In [1]: import numpy as np

In [2]: np.set_printoptions(suppress=True, linewidth=140)

In [3]: def rd(a):
   ...:     return np.round(a, 3) + 0
   ...: 

In [4]: E = np.loadtxt("arr.csv", delimiter=",")

In [5]: print(rd(E))
[[ 1.711 -0.823 -0.261  0.436 -0.518 -0.084  0.123 -0.872]
 [-0.823  1.004 -0.108 -0.773  0.308  0.086 -0.58  -0.472]
 [-0.261 -0.108  2.036 -0.063 -0.141 -0.061  0.     0.06 ]
 [ 0.436 -0.773 -0.063  1.956  0.453  0.085 -0.241  0.282]
 [-0.518  0.308 -0.141  0.453  2.213 -0.154  0.817 -0.596]
 [-0.084  0.086 -0.061  0.085 -0.154  2.968  0.162 -0.096]
 [ 0.123 -0.58   0.    -0.241  0.817  0.162  1.919  0.474]
 [-0.872 -0.472  0.06   0.282 -0.596 -0.096  0.474  2.192]]

In [6]: Uu, sigma, Vt = np.linalg.svd(E)

In [7]: print(np.argmax(sigma[:-1] / (sigma[1:] + 1e-6)) + 1)
6

In [8]: print(rd(sigma))
[3. 3. 3. 3. 2. 2. 0. 0.]

In [9]: other = Uu[:, :6] @ np.diag(sigma[:6]) @ Vt[:6]

In [10]: print(rd(np.linalg.norm(E - other) / np.linalg.norm(E)))
0.0

In [11]: x = np.array([-1, -1, -1, 1, -1, -1, 2, -3])

In [12]: print(rd(E @ x))
[ 3.275 -0.984 -1.709  0.489  2.167 -2.057  1.65  -3.369]

In [13]: print(np.linalg.norm(E @ x) <= np.linalg.norm(E, 2) * np.linalg.norm(x) + 1e-9)
True

In [14]: print(rd(E @ (2 * x)))
[ 6.55  -1.968 -3.417  0.977  4.333 -4.114  3.3   -6.738]

In [15]: print(rd(np.einsum("ij,j->i", E, x)))
[ 3.275 -0.984 -1.709  0.489  2.167 -2.057  1.65  -3.369]

In [16]: print(rd(E @ np.ones(8)))
[-0.288 -1.358  1.463  2.136  2.384  2.908  2.674  0.972]

In [17]: Uu, sigma, Vt = np.linalg.svd(E)

In [18]: evecs = Vt[:(sigma > 1e-8).sum()]

In [19]: rng = np.random.default_rng(27337)

In [20]: x = E[6] + -2 * E[5] + rng.integers(2) * np.eye(8)[4]

In [21]: print(rd(x))
[ 0.291 -0.752  0.122 -0.412  1.124 -5.774  1.594  0.666]

In [22]: print(rd(np.linalg.norm(x - evecs.T @ evecs @ x)))
0.0

In [23]: print(np.linalg.matrix_rank(np.vstack([E, x])))
6

In [24]: other = E / np.linalg.norm(E, axis=1, keepdims=True)

In [25]: gram = other @ other.T

In [26]: print(rd(np.linalg.norm(other, axis=1)))
[1. 1. 1. 1. 1. 1. 1. 1.]

In [27]: print(rd(gram[1]))
[-0.622  1.    -0.04  -0.649  0.2    0.05  -0.408 -0.339]

In [28]: print(rd(np.degrees(np.arccos(np.clip(gram[1, 2], -1, 1)))))
92.276

In [29]: W0 = np.loadtxt("dump.csv", delimiter=",")

In [30]: print(W0)
[[-6. -6. -9. -2.  7. -5.]
 [-2.  2.  9.  5.  8.  9.]
 [-7. -8.  0.  8. -1.  0.]
 [-4.  2. -6. -4.  9. -6.]
 [-5. -4. -5. -4. -4. -6.]
 [ 0.  0. -7.  4. -5. -2.]]

In [31]: other = W0 / np.linalg.norm(W0, axis=1, keepdims=True)

In [32]: gram = other @ other.T

In [33]: print(rd(np.degrees(np.arccos(np.clip(gram[4, 1], -1, 1)))))
143.111

In [34]: print(np.argwhere(np.triu(np.abs(gram) > 0.95, 1)))
[]

In [35]: other = W0[0, 0] * W0[1:] - np.outer(W0[1:, 0], W0[0])

In [36]: print(other)
[[  0. -24. -72. -34. -34. -64.]
 [  0.   6. -63. -62.  55. -35.]
 [  0. -36.   0.  16. -26.  16.]
 [  0.  -6. -15.  14.  59.  11.]
 [  0.   0.  42. -24.  30.  12.]]

In [37]: print(rd(W0[:, 0] / W0[0, 0]))
[1.    0.333 1.167 0.667 0.833 0.   ]

In [38]: print(np.linalg.matrix_rank(other), np.linalg.matrix_rank(W0))
5 6

In [39]: print(np.flatnonzero(~other.round(6).any(axis=1)))
[]

In [40]: other = W0 / np.sqrt((W0 ** 2).mean(axis=1, keepdims=True))

In [41]: print(np.linalg.matrix_rank(W0 - W0.mean(axis=1, keepdims=True)))
5

In [42]: print(rd(other[0]))
[-0.967 -0.967 -1.45  -0.322  1.128 -0.806]

In [43]: print(np.linalg.matrix_rank(other) == np.linalg.matrix_rank(W0))
True

In [44]: print(rd(np.linalg.norm(other, axis=1)))
[2.449 2.449 2.449 2.449 2.449 2.449]
